$ ipython --no-banner

In [1]: import numpy as np

In [2]: import numpy.linalg as la

In [3]: np.set_printoptions(precision=4, suppress=True, linewidth=160, legacy="1.25")

In [4]: rnd = lambda a: np.round(a, 4) + 0

In [5]: feats = np.array([[-2, -2, -2, -2],
   ...:     [-2, -4, -4, -4],
   ...:     [-2, -4, -6, -6],
   ...:     [-2, -4, -6, -8]])

In [6]: G = feats.T @ feats

In [7]: la.matrix_rank(G)
Out[7]: 4

In [8]: G
Out[8]: 
array([[ 16,  28,  36,  40],
       [ 28,  52,  68,  76],
       [ 36,  68,  92, 104],
       [ 40,  76, 104, 120]])

In [9]: print(rnd(la.svd(feats, compute_uv=False) ** 2))
[274.9534   4.       0.726    0.3206]

In [10]: vals, V = la.eigh(G)

In [11]: np.unique(vals.round(6) + 0, return_counts=True)[1]
Out[11]: array([1, 1, 1, 1])

In [12]: (vals > 1e-8).sum(), (vals < -1e-8).sum()
Out[12]: (4, 0)

In [13]: rnd(la.eigvalsh(feats).min())
Out[13]: -16.5817

In [14]: np.all(la.eigvalsh(feats) > 0)
Out[14]: False

In [15]: X = np.load("out8.npy")

In [16]: rnd(X)
Out[16]: 
array([[-2.0101,  1.1864,  1.8846],
       [-2.2328,  1.0446,  1.7098],
       [ 0.736 ,  1.7255,  2.3411],
       [ 2.5108,  1.078 ,  1.2385],
       [ 2.247 ,  1.2666,  1.532 ],
       [-1.569 ,  1.4017,  2.1385],
       [ 1.2434, -1.5195, -2.2683],
       [ 0.0639,  1.7438,  2.4403],
       [-1.8041,  1.2962,  2.0162],
       [-0.3987,  1.7049,  2.4361],
       [ 1.2112,  1.6547,  2.1898],
       [-2.0378, -1.3807, -1.7149],
       [ 0.9773,  1.696 ,  2.2734],
       [ 0.1299, -1.7326, -2.4457],
       [-2.5016,  0.8274,  1.4344],
       [ 1.4425, -1.4511, -2.194 ],
       [ 2.3667, -0.9441, -1.5835],
       [-2.9832, -0.0063,  0.317 ],
       [-1.4444,  1.4504,  2.1932],
       [-2.9934, -0.1883,  0.0627]])

In [17]: cent = X[[6, 2]].astype(float)

In [18]: for _ in range(4):
    ...:     labels = la.norm(X[:, None] - cent, axis=-1).argmin(axis=1)
    ...:     cent = np.array([X[labels == j].mean(axis=0) for j in range(2)])
    ...: 

In [19]: labels
Out[19]: array([1, 1, 1, 1, 1, 1, 0, 1, 1, 1, 1, 0, 1, 0, 1, 0, 0, 1, 1, 1])

In [20]: rnd(cent)
Out[20]: 
array([[ 0.6289, -1.4056, -2.0413],
       [-0.6794,  1.1921,  1.7472]])

In [21]: np.abs(cent[1] - cent[0]).argmax()
Out[21]: 2

In [22]: np.bincount(labels)
Out[22]: array([ 5, 15])

In [23]: def softmax(z):
    ...:     e = np.exp(z - z.max(axis=-1, keepdims=True))
    ...:     return e / e.sum(axis=-1, keepdims=True)
    ...: 

In [24]: rnd(softmax(cent[1] + -1))
Out[24]: array([0.0531, 0.3453, 0.6016])

In [25]: rnd(softmax(cent[1]))
Out[25]: array([0.0531, 0.3453, 0.6016])

In [26]: att = cent @ cent.T / np.sqrt(3)

In [27]: print(rnd(softmax(att)[1] @ cent))
[-0.6766  1.1864  1.7389]

In [28]: left, sigma, Vh = la.svd(X)

In [29]: V = Vh[:(sigma > 1e-8).sum()]

In [30]: rng = np.random.default_rng(208713)

In [31]: x0 = X[14] + 5 * X[1] + rng.integers(2) * np.eye(3)[0]

In [32]: rnd(x0)
Out[32]: array([-12.6657,   6.0501,   9.9834])

In [33]: rnd(V.T @ V)
Out[33]: 
array([[ 0.996 ,  0.0514, -0.0366],
       [ 0.0514,  0.3394,  0.4707],
       [-0.0366,  0.4707,  0.6646]])

In [34]: np.allclose(V.T @ V @ x0, x0)
Out[34]: False

In [35]: la.matrix_rank(np.vstack([X, x0]))
Out[35]: 3

In [36]: D = la.norm(X[:, None] - X[None], axis=-1)

In [37]: (D + 1e9 * np.eye(20)).round(6).argmin(axis=1)
Out[37]: array([ 8,  0, 12,  4,  3, 18, 15,  9,  0,  7, 12, 13, 10,  6,  1,  6, 15, 19,  5, 17])

In [38]: la.matrix_rank(D ** 2)
Out[38]: 3

In [39]: print(D[17].round(6).argsort(kind="stable")[:4])
[17 19 14  1]

In [40]: D.mean(axis=1).argmax()
Out[40]: 13

In [41]: rnd(D[:5, :5])
Out[41]: 
array([[0.    , 0.3167, 2.8355, 4.5681, 4.2724],
       [0.3167, 0.    , 3.1106, 4.7671, 4.4888],
       [2.8355, 3.1106, 0.    , 2.1875, 1.7744],
       [4.5681, 4.7671, 2.1875, 0.    , 0.4373],
       [4.2724, 4.4888, 1.7744, 0.4373, 0.    ]])

In [42]: np.allclose(X[:-1].T @ la.lstsq(X[:-1].T, X[-1])[0], X[-1])
Out[42]: True

In [43]: rnd(np.trace(la.pinv(X) @ X))
Out[43]: 2.0

In [44]: cent = np.sign(np.array([[5, 0, 5, 3], [4, 1, 4, 1], [5, 1, 0, 4], [4, 3, 3, 5]]))

In [45]: Y = (np.tril(cent, -1) + np.eye(4)) @ (np.triu(cent, 1) + np.eye(4))

In [46]: vals = np.array([-3, 3, 3, -2])

In [47]: J = np.rint(Y * vals @ la.inv(Y)) + 0

In [48]: print(J)
[[ -3.  -6.  11.  -5.]
 [ -6.  -3.  16. -10.]
 [ -6.  -6.  24. -15.]
 [ -6.  -6.  26. -17.]]

In [49]: x0 = np.array([8, -7, 4, 6])

In [50]: a = np.maximum(J @ x0, 0)

In [51]: a
Out[51]: array([32.,  0.,  0.,  0.])

In [52]: print(np.maximum(J @ x0, 0) - np.maximum(-J @ x0, 0))
[ 32. -23.   0.  -4.]

In [53]: print(J * (a > 1e-9)[:, None])
[[-3. -6. 11. -5.]
 [-0. -0.  0. -0.]
 [-0. -0.  0. -0.]
 [-0. -0.  0. -0.]]

In [54]: print(rnd(np.tanh(J @ x0)))
[ 1.     -1.      0.     -0.9993]

In [55]: x0 = np.array([5, 5, 5, 5])

In [56]: rhs = J @ x0

In [57]: rhs
Out[57]: array([-15., -15., -15., -15.])

In [58]: print(rnd(la.solve(J, J[:, 1])))
[0. 1. 0. 0.]

In [59]: print(rnd(la.solve(J, rhs + J[:, 2])))
[5. 5. 6. 5.]

In [60]: print(rnd(la.solve(J, -1 * rhs)))
[-5. -5. -5. -5.]

In [61]: Y = np.array([[6, 3, 5, -5], [-1, -3, 1, 2], [-7, -1, 0, 4], [7, 2, 5, -4]])

In [62]: A = Y + Y.T

In [63]: A
Out[63]: 
array([[12,  2, -2,  2],
       [ 2, -6,  0,  4],
       [-2,  0,  0,  9],
       [ 2,  4,  9, -8]])

In [64]: G = A.T @ A

In [65]: rnd(la.eigvalsh(G)[::-1])
Out[65]: array([232.4259, 158.9522,  39.096 ,  31.5258])

In [66]: (A @ A.T).shape
Out[66]: (4, 4)

In [67]: np.allclose(G, G.T)
Out[67]: True

In [68]: la.matrix_rank(G)
Out[68]: 4

In [69]: G
Out[69]: 
array([[156,  20,  -6,  -2],
       [ 20,  56,  32, -52],
       [ -6,  32,  85, -76],
       [ -2, -52, -76, 165]])

In [70]: print(rnd(la.svd(A, compute_uv=False) ** 2))
[232.4259 158.9522  39.096   31.5258]

In [71]: arr = np.loadtxt("case17.csv", delimiter=",")

In [72]: arr
Out[72]: 
array([[ 5., -2.,  1.],
       [ 0.,  0.,  0.],
       [ 0.,  0.,  0.],
       [ 5., -2.,  1.]])

In [73]: Y = np.array([[0, 0], [0, 2]])

In [74]: cent = np.kron(Y, arr)

In [75]: cent.shape
Out[75]: (8, 6)

In [76]: print(rnd(la.norm(cent, 2)), rnd(la.norm(Y, 2) * la.norm(arr, 2)))
15.4919 15.4919

In [77]: la.matrix_rank(cent)
Out[77]: 1

In [78]: Y = arr[0, 0] * arr[1:] - np.outer(arr[1:, 0], arr[0])

In [79]: print(Y)
[[0. 0. 0.]
 [0. 0. 0.]
 [0. 0. 0.]]

In [80]: arr[:, 0] / arr[0, 0]
Out[80]: array([1., 0., 0., 1.])

In [81]: x0 = np.array([-2, 3, 0])

In [82]: a = np.maximum(arr @ x0, 0)

In [83]: a
Out[83]: array([0., 0., 0., 0.])

In [84]: np.maximum(arr @ (3 * x0), 0)
Out[84]: array([0., 0., 0., 0.])

In [85]: print(arr.T @ a)
[0. 0. 0.]

In [86]: np.flatnonzero(a > 1e-9)
Out[86]: array([], dtype=int64)

In [87]: data = np.load("test7.npy")

In [88]: data
Out[88]: 
array([[-2.,  1.,  1.,  1.],
       [ 1., -2.,  1.,  1.],
       [ 1.,  1., -2.,  1.],
       [ 1.,  1.,  1., -2.]])

In [89]: u, g = data[1], data[2]

In [90]: print(u @ g)
-2.0

In [91]: pr = (u @ g) / (u @ u) * u

In [92]: rnd(la.norm(u + g) ** 2 + la.norm(u - g) ** 2)
Out[92]: 28.0

In [93]: np.outer(u, g)
Out[93]: 
array([[ 1.,  1., -2.,  1.],
       [-2., -2.,  4., -2.],
       [ 1.,  1., -2.,  1.],
       [ 1.,  1., -2.,  1.]])

In [94]: print(rnd(pr))
[-0.2857  0.5714 -0.2857 -0.2857]

In [95]: print(la.matrix_rank(np.outer(u, g)))
1

In [96]: rnd((g - pr) @ u)
Out[96]: 0.0

In [97]: data @ (-1.0) ** np.arange(4)
Out[97]: array([-3.,  3., -3.,  3.])

In [98]: print(np.fft.fft(data[0]))
[ 1.+0.j -3.+0.j -3.+0.j -3.+0.j]

In [99]: np.allclose(data @ data.T, data.T @ data)
Out[99]: True

In [100]: (data @ data)[0]
Out[100]: array([ 7., -2., -2., -2.])

In [101]: vals, V = la.eigh(data)

In [102]: np.abs(V[:, -1]).round(6).argmax()
Out[102]: 0

In [103]: rnd(la.eigvalsh(data @ data))
Out[103]: array([1., 9., 9., 9.])

In [104]: rnd(vals)
Out[104]: array([-3., -3., -3.,  1.])

In [105]: print((vals > 1e-8).sum(), (vals < -1e-8).sum())
1 3

In [106]: labels = rng.permutation(4)

In [107]: labels
Out[107]: array([1, 0, 3, 2])

In [108]: Y = data[labels][:, labels]

In [109]: rnd(np.sort(np.abs(la.eigvals(Y))))
Out[109]: array([1., 3., 3., 3.])

In [110]: print(np.diag(Y))
[-2. -2. -2. -2.]

In [111]: rnd(la.det(Y)), rnd(la.det(data[labels]))
Out[111]: (-27.0, -27.0)

In [112]: mat = np.loadtxt("run19.csv", delimiter=",")

In [113]: mat
Out[113]: 
array([[ 2.,  2.,  3., -3.],
       [ 2.,  2.,  2.,  3.],
       [ 3.,  2.,  2.,  2.],
       [-3.,  3.,  2.,  2.]])

In [114]: u = np.array([2, 2, 1, 1])

In [115]: Y = mat + np.outer(u, np.eye(4)[1])

In [116]: la.matrix_rank(la.inv(Y) - la.inv(mat), tol=1e-8)
Out[116]: 1

In [117]: print(Y)
[[ 2.  4.  3. -3.]
 [ 2.  4.  2.  3.]
 [ 3.  3.  2.  2.]
 [-3.  4.  2.  2.]]

In [118]: E = np.eye(3, dtype=int)[rng.permutation(3)]

In [119]: E
Out[119]: 
array([[0, 0, 1],
       [1, 0, 0],
       [0, 1, 0]])

In [120]: labels = rng.permutation(3)

In [121]: labels
Out[121]: array([1, 2, 0])

In [122]: Y = E[labels][:, labels]

In [123]: np.trace(Y)
Out[123]: 0

In [124]: rnd(la.det(Y)), rnd(la.det(E[labels]))
Out[124]: (1.0, 1.0)

In [125]: np.diag(Y)
Out[125]: array([0, 0, 0])

In [126]: x0 = np.array([-3, 3, 1])

In [127]: E.T @ (E @ x0)
Out[127]: array([-3,  3,  1])

In [128]: [p for p in range(1, 25) if np.allclose(la.matrix_power(E, p), np.eye(3))]
Out[128]: [3, 6, 9, 12, 15, 18, 21, 24]

In [129]: rnd(np.abs(la.eigvals(E)))
Out[129]: array([1., 1., 1.])

In [130]: rnd(la.norm(x0)), rnd(la.norm(E @ x0))
Out[130]: (4.3589, 4.3589)

In [131]: rnd(la.inv(E))
Out[131]: 
array([[0., 1., 0.],
       [0., 0., 1.],
       [1., 0., 0.]])

In [132]: E[:, 2] @ E[:, 0]
Out[132]: 0

In [133]: E @ E.T
Out[133]: 
array([[1, 0, 0],
       [0, 1, 0],
       [0, 0, 1]])
